>>> import numpy as np
>>> np.set_printoptions(precision=2, suppress=True, linewidth=120)
>>> X = np.load("m.npy")
>>> print(X)
[[-1 -2 -3  0]
 [ 1  0 -1  2]
 [ 3  2  1  4]
 [ 4  3  2  5]
 [ 0 -1 -2  1]
 [ 1  0 -1  2]
 [-2 -3 -4 -1]
 [ 0 -1 -2  1]]
>>> r = np.linalg.matrix_rank(X)
>>> print(r)
2
>>> N = np.linalg.svd(X)[2][r:].T
>>> print(np.linalg.matrix_rank(X.T @ X), np.linalg.matrix_rank(X @ X.T))
2 2
>>> print(np.allclose(X @ N, 0))
True
>>> print([int(np.linalg.matrix_rank(X[:i])) for i in range(1, len(X) + 1)])
[1, 2, 2, 2, 2, 2, 2, 2]
>>> print(N @ N.T)
[[ 0.7 -0.2 -0.1 -0.4]
 [-0.2  0.7 -0.4 -0.1]
 [-0.1 -0.4  0.3  0.2]
 [-0.4 -0.1  0.2  0.3]]
>>> print([int(np.linalg.matrix_rank(np.delete(X, i, axis=0))) for i in range(8)])
[2, 2, 2, 2, 2, 2, 2, 2]
>>> print([int(np.linalg.matrix_rank(X[:, :j + 1])) for j in range(4)])
[1, 2, 2, 2]
>>> Uu, s, VT = np.linalg.svd(X)
>>> evecs = VT[:(s > 1e-8).sum()]
>>> rng = np.random.default_rng(82996)
>>> x0 = X[0] + -1 * X[7] + rng.integers(2) * np.eye(4)[1]
>>> print(x0)
[-1. -1. -1. -1.]
>>> print(evecs.T @ evecs)
[[ 0.3  0.2  0.1  0.4]
 [ 0.2  0.3  0.4  0.1]
 [ 0.1  0.4  0.7 -0.2]
 [ 0.4  0.1 -0.2  0.7]]
>>> print(round(float(np.linalg.norm(x0 - evecs.T @ evecs @ x0)), 2))
0.0
>>> print(np.linalg.matrix_rank(np.vstack([X, x0])))
2
>>> print(np.allclose(evecs.T @ evecs @ x0, x0))
True
>>> print(np.diag(evecs.T @ evecs))
[0.3 0.3 0.7 0.7]
